$ ipython --no-banner

In [1]: import numpy as np

In [2]: np.set_printoptions(precision=3, suppress=True, linewidth=200)

In [3]: tidy = lambda a: np.round(a, 3) + 0

In [4]: J = np.loadtxt("data.csv", delimiter=",")

In [5]: J
Out[5]: 
array([[2., 0.],
       [0., 0.]])

In [6]: # column 0 is much longer than the rest

In [7]: tidy(np.linalg.det(2 * J)), tidy(np.linalg.det(J))
Out[7]: (np.float64(0.0), np.float64(0.0))

In [8]: np.einsum("ij,ji->", J, J)
Out[8]: np.float64(4.0)

In [9]: tidy(np.linalg.det(J.T))
Out[9]: np.float64(0.0)

In [10]: W0 = np.load("m.npy")

In [11]: W0
Out[11]: 
array([[-1.3  , -0.2  ,  1.6  ],
       [-0.3  , -0.9  ,  1.2  ],
       [-0.159,  2.343,  3.383],
       [-0.2  ,  2.3  ,  3.4  ]])

In [12]: rng = np.random.default_rng(399082)

In [13]: labels = rng.permutation(3)

In [14]: other = W0[:, labels] * rng.choice([-1, 1], 3)

In [15]: other
Out[15]: 
array([[ 0.2  , -1.6  ,  1.3  ],
       [ 0.9  , -1.2  ,  0.3  ],
       [-2.343, -3.383,  0.159],
       [-2.3  , -3.4  ,  0.2  ]])

In [16]: U, _, vt = np.linalg.svd(W0.T @ other)

In [17]: labels
Out[17]: array([1, 2, 0])

In [18]: tidy(np.linalg.lstsq(W0, other)[0])
Out[18]: 
array([[ 0.,  0., -1.],
       [-1.,  0.,  0.],
       [ 0., -1.,  0.]])
